% ipython --no-banner

In [1]: import numpy as np

In [2]: np.set_printoptions(precision=2, suppress=True, linewidth=120, sign=" ")

In [3]: data = np.loadtxt("mat.csv", delimiter=",")

In [4]: data
Out[4]: 
array([[ 0.,  6., -9.],
       [ 0.,  2., -3.],
       [ 0., -2.,  3.]])

In [5]: Uu, sigma, vt = np.linalg.svd(data)

In [6]: vecs = vt[:(sigma > 1e-8).sum()]

In [7]: rng = np.random.default_rng(10)

In [8]: x = data[2] + 5 * data[1] + rng.integers(2) * np.eye(3)[1]

In [9]: x
Out[9]: array([  0.,   9., -12.])

In [10]: np.linalg.matrix_rank(np.vstack([data, x]))
Out[10]: np.int64(2)

In [11]: np.allclose(vecs.T @ vecs @ x, x)
Out[11]: False

In [12]: J = np.load("w.npy")

In [13]: J
Out[13]: 
array([[ 0.27, -0.44, -0.03],
       [-0.44,  0.73, -0.02],
       [-0.03, -0.02,  1.  ]])

In [14]: # a projection of rank 2

In [15]: round(float(J[2] @ J[1]), 2)
Out[15]: -0.02

In [16]: round(np.linalg.norm(J[2], 1), 2), round(np.linalg.norm(J[2], np.inf), 2)
Out[16]: (np.float64(1.04), np.float64(1.0))

In [17]: X = np.abs(np.array([[1, -4, -4, 3], [5, 0, -3, 0], [4, 5, -3, -2], [-1, -6, 9, 1]])) + np.eye(4)

In [18]: X = X / X.sum(axis=1, keepdims=True)

In [19]: X
Out[19]: 
array([[ 0.15,  0.31,  0.31,  0.23],
       [ 0.56,  0.11,  0.33,  0.  ],
       [ 0.27,  0.33,  0.27,  0.13],
       [ 0.06,  0.33,  0.5 ,  0.11]])

In [20]: blk = np.stack([X, -1 * X, X[::-1]])

In [21]: np.linalg.norm(blk, axis=(1, 2))
Out[21]: array([ 1.16,  1.16,  1.16])

In [22]: np.einsum("bij,cij->bc", blk, blk)
Out[22]: 
array([[ 1.35, -1.35,  1.13],
       [-1.35,  1.35, -1.13],
       [ 1.13, -1.13,  1.35]])

In [23]: print(np.linalg.matrix_rank(blk))
[ 4  4  4]

In [24]: labels = rng.permutation(4)

In [25]: labels
Out[25]: array([ 3,  2,  0,  1])

In [26]: other = X[labels][:, labels]

In [27]: np.diag(other)
Out[27]: array([ 0.11,  0.27,  0.15,  0.11])

In [28]: np.allclose(other, X)
Out[28]: False

In [29]: np.round(np.linalg.det(other), 2), round(float(np.linalg.det(X[labels])), 2)
Out[29]: (np.float64(-0.01), 0.01)

In [30]: X @ X
Out[30]: 
array([[ 0.29,  0.26,  0.35,  0.1 ],
       [ 0.24,  0.29,  0.3 ,  0.17],
       [ 0.3 ,  0.25,  0.33,  0.11],
       [ 0.33,  0.26,  0.32,  0.09]])

In [31]: print(np.allclose(X @ X.T, X.T @ X))
False

In [32]: print(np.allclose(X, X.T))
False

In [33]: assert X == X.T
ValueError: The truth value of an array with more than one element is ambiguous. Use a.any() or a.all()


In [34]: np.sort(np.abs(np.linalg.eigvals(X)))
Out[34]: array([ 0.17,  0.17,  0.21,  1.  ])

In [35]: (X + X.T) / 2
Out[35]: 
array([[ 0.15,  0.43,  0.29,  0.14],
       [ 0.43,  0.11,  0.33,  0.17],
       [ 0.29,  0.33,  0.27,  0.32],
       [ 0.14,  0.17,  0.32,  0.11]])

In [36]: round(np.abs(np.linalg.eigvals(X)).max(), 2)
Out[36]: np.float64(1.0)

In [37]: np.linalg.matrix_power(X, 4)
Out[37]: 
array([[ 0.29,  0.27,  0.33,  0.12],
       [ 0.29,  0.27,  0.32,  0.12],
       [ 0.29,  0.27,  0.33,  0.12],
       [ 0.28,  0.27,  0.33,  0.12]])

In [38]: r = np.linalg.matrix_rank(data)

In [39]: print(r)
1

In [40]: null = np.linalg.svd(data)[2][r:].T

In [41]: null @ null.T
Out[41]: 
array([[ 1.  ,  0.  ,  0.  ],
       [ 0.  ,  0.69,  0.46],
       [ 0.  ,  0.46,  0.31]])

In [42]: np.linalg.matrix_rank(data.T @ data), np.linalg.matrix_rank(data @ data.T)
Out[42]: (np.int64(1), np.int64(1))

In [43]: print([int(np.linalg.matrix_rank(data[:i])) for i in range(1, len(data) + 1)])
[1, 1, 1]

In [44]: [int(np.linalg.matrix_rank(data[:, :j + 1])) for j in range(3)]
Out[44]: [0, 1, 1]

In [45]: f = np.array([-9, 6, 6, -7])

In [46]: other = X + np.outer(f, np.eye(4)[3])

In [47]: print(other)
[[ 0.15  0.31  0.31 -8.77]
 [ 0.56  0.11  0.33  6.  ]
 [ 0.27  0.33  0.27  6.13]
 [ 0.06  0.33  0.5  -6.89]]

In [48]: np.linalg.matrix_rank(np.linalg.inv(other) - np.linalg.inv(X), tol=1e-8)
Out[48]: np.int64(1)

In [49]: W0 = np.load("sample0.npy")

In [50]: W0
Out[50]: 
array([[ 1, -1,  1, -1, -1,  1, -1,  1],
       [ 1,  1,  1,  1,  1,  1,  1,  1],
       [ 1, -1, -1,  1,  1, -1, -1,  1]])

In [51]: f, v = W0[2], W0[0]

In [52]: f @ v
Out[52]: np.int64(0)

In [53]: print(f @ f)
8

In [54]: p = (f @ v) / (f @ f) * f

In [55]: (v - p) @ f
Out[55]: np.float64(0.0)

In [56]: np.linalg.matrix_rank(np.outer(f, v))
Out[56]: np.int64(1)

In [57]: np.outer(f, v)
Out[57]: 
array([[ 1, -1,  1, -1, -1,  1, -1,  1],
       [-1,  1, -1,  1,  1, -1,  1, -1],
       [-1,  1, -1,  1,  1, -1,  1, -1],
       [ 1, -1,  1, -1, -1,  1, -1,  1],
       [ 1, -1,  1, -1, -1,  1, -1,  1],
       [-1,  1, -1,  1,  1, -1,  1, -1],
       [-1,  1, -1,  1,  1, -1,  1, -1],
       [ 1, -1,  1, -1, -1,  1, -1,  1]])

In [58]: print(np.round(np.linalg.norm(f + v) ** 2 + np.linalg.norm(f - v) ** 2, 2))
32.0

In [59]: print(v - p)
[ 1. -1.  1. -1. -1.  1. -1.  1.]

In [60]: W0.reshape(2, -1)
Out[60]: 
array([[ 1, -1,  1, -1, -1,  1, -1,  1,  1,  1,  1,  1],
       [ 1,  1,  1,  1,  1, -1, -1,  1,  1, -1, -1,  1]])

In [61]: blk = W0.reshape(3, 2, -1)

In [62]: np.swapaxes(blk, 1, 2)[1]
Out[62]: 
array([[ 1,  1],
       [ 1,  1],
       [ 1,  1],
       [ 1,  1]])

In [63]: print(blk[:, 0])
[[ 1 -1  1 -1]
 [ 1  1  1  1]
 [ 1 -1 -1  1]]

In [64]: np.einsum("ihd,ihd->ih", blk, blk)
Out[64]: 
array([[ 4,  4],
       [ 4,  4],
       [ 4,  4]])

In [65]: np.einsum("ihd,jhd->hij", blk, blk).shape
Out[65]: (2, 3, 3)

In [66]: other = np.array([[6, 7, 5],
    ...:     [7, 7, 7],
    ...:     [5, 9, 0],
    ...:     [0, 7, 3],
    ...:     [9, 7, 3],
    ...:     [8, 5, 8],
    ...:     [3, 2, 4],
    ...:     [1, 6, 1]])

In [67]: np.einsum("ij,ij->", W0, other)
ValueError: operands could not be broadcast together with remapped shapes [original->remapped]: (3,8)->(3,8) (8,3)->(8,3) 


In [68]: print(np.einsum("ik,kj->ij", W0, other))
[[ 1  4 -3]
 [39 50 31]
 [-7  4 -7]]

In [69]: print(np.linalg.matrix_rank(W0 @ other))
3

In [70]: print(np.einsum("ij,ij->i", W0, W0))
[ 8  8  8]

In [71]: np.vstack([W0, other.T]).shape
Out[71]: (6, 8)

In [72]: f = np.array([3, 1])

In [73]: np.cross(W0[2, :3], W0[0, :3])
Out[73]: array([-2, -2,  0])

In [74]: np.convolve(W0[2], f)
Out[74]: array([ 3, -2, -4,  2,  4, -2, -4,  2,  1])
